In [1]: import numpy as np

In [2]: import numpy.linalg as la

In [3]: np.set_printoptions(suppress=True, linewidth=100)

In [4]: def rd(a):
   ...:     return np.round(a, 3) + 0
   ...: 

In [5]: arr = np.array([[-1, 2, -1, -1, 1, 0, 2],
   ...:     [2, -1, 2, -1, -1, 1, 0],
   ...:     [0, 2, -1, 2, -1, -1, 1],
   ...:     [1, 0, 2, -1, 2, -1, -1],
   ...:     [-1, 1, 0, 2, -1, 2, -1],
   ...:     [-1, -1, 1, 0, 2, -1, 2],
   ...:     [2, -1, -1, 1, 0, 2, -1]])

In [6]: T = np.stack([arr, -3 * arr, arr[::-1]])

In [7]: la.matrix_rank(T)
Out[7]: array([7, 7, 7])

In [8]: np.einsum("bij,cij->bc", T, T)
Out[8]: 
array([[  84, -252,    4],
       [-252,  756,  -12],
       [   4,  -12,   84]])

In [9]: rd(la.norm(T, axis=(1, 2)))
Out[9]: array([ 9.165, 27.495,  9.165])

In [10]: la.matrix_rank(T.reshape(3, -1))
Out[10]: np.int64(2)

In [11]: T.sum(axis=0)
Out[11]: 
array([[ 4, -5,  1,  3, -2,  2, -5],
       [-5,  1, -3,  2,  4, -3,  2],
       [-1, -3,  2, -2,  1,  4, -3],
       [-1,  0, -2,  1, -2,  1,  1],
       [ 2,  0, -1, -2,  1, -5,  3],
       [ 4,  1,  0, -1, -5,  3, -4],
       [-5,  4,  1, -3,  1, -4,  4]])

In [12]: (arr @ arr)[0]
Out[12]: array([ 7, -7,  2,  2, -5, 10, -5])

In [13]: arr @ np.ones(7)
Out[13]: array([2., 2., 2., 2., 2., 2., 2.])

In [14]: x = np.array([-3, 0, -1, 2, 1, 0, -2])

In [15]: target = arr @ x

In [16]: beta, lr = np.zeros(7), 1 / la.norm(arr, 2) ** 2

In [17]: for i in range(15):
    ...:     beta -= lr * arr.T @ (arr @ beta - target)
    ...:     if i % 5 == 0: print(i, round(la.norm(arr @ beta - target), 3))
    ...: 
0 7.566
5 2.327
10 0.768

In [18]: print(rd(la.cond(arr)))
2.678

In [19]: rd(la.norm(arr, axis=0))
Out[19]: array([3.464, 3.464, 3.464, 3.464, 3.464, 3.464, 3.464])

In [20]: arr[3] @ arr[6]
Out[20]: np.int64(-2)

In [21]: rd(la.norm(arr[3], 1)), rd(la.norm(arr[3], np.inf))
Out[21]: (np.float64(8.0), np.float64(2.0))

In [22]: rng = np.random.default_rng(87604)

In [23]: z = rng.permutation(7)

In [24]: M2 = arr[:, z] * rng.choice([-1, 1], 7)

In [25]: M2
Out[25]: 
array([[-2,  1, -2,  0, -1,  1,  1],
       [ 0, -1,  1,  1, -1, -2, -2],
       [-1, -1, -2, -1,  2,  1,  0],
       [ 1,  2,  0, -1, -1, -2, -1],
       [ 1, -1, -1,  2,  2,  0,  1],
       [-2,  2,  1, -1,  0, -1,  1],
       [ 1,  0,  1,  2,  1,  1, -2]])

In [26]: Uu, _, Vt = la.svd(arr.T @ M2)

In [27]: z
Out[27]: array([6, 4, 1, 5, 3, 2, 0])

In [28]: X = np.array([[5, 8, 3], [0, -6, 2], [-1, -5, 9], [-3, -9, 3], [2, -4, -9]]) * (rng.random((5, 3)) < 0.3)

In [29]: X
Out[29]: 
array([[ 0,  8,  3],
       [ 0,  0,  0],
       [-1,  0,  0],
       [ 0,  0,  0],
       [ 0, -4, -9]])

In [30]: # row 3 repeats row 1

In [31]: M2 = np.c_[X[:, :1] @ np.array([[2]]), np.array([-1, -3, -2, 3, 1])]

In [32]: print(M2)
[[ 0 -1]
 [ 0 -3]
 [-2 -2]
 [ 0  3]
 [ 0  1]]

In [33]: rd(la.norm(la.qr(X)[0].T @ M2, axis=0) ** 2 / ((M2 ** 2).sum(axis=0) + 1e-12))
Out[33]: array([1.  , 0.25])

In [34]: print(la.matrix_rank(M2))
2

In [35]: rd(la.lstsq(X, M2[:, 0])[0])
Out[35]: array([2., 0., 0.])

In [36]: q, V = la.qr(M2[:, :1])[0], la.qr(M2[:, 1:])[0]

In [37]: s = la.svd(q.T @ V, compute_uv=False)

In [38]: print((s > 0.9).sum())
0

In [39]: print(rd(np.degrees(np.arccos(s.clip(0, 1)))))
[65.905]

In [40]: rd(s)
Out[40]: array([0.408])

In [41]: z = rng.permutation(3)

In [42]: M2 = X[:, z] * rng.choice([-1, 1], 3)

In [43]: M2
Out[43]: 
array([[ 0, -3,  8],
       [ 0,  0,  0],
       [ 1,  0,  0],
       [ 0,  0,  0],
       [ 0,  9, -4]])

In [44]: Uu, _, Vt = la.svd(X.T @ M2)

In [45]: z
Out[45]: array([0, 2, 1])
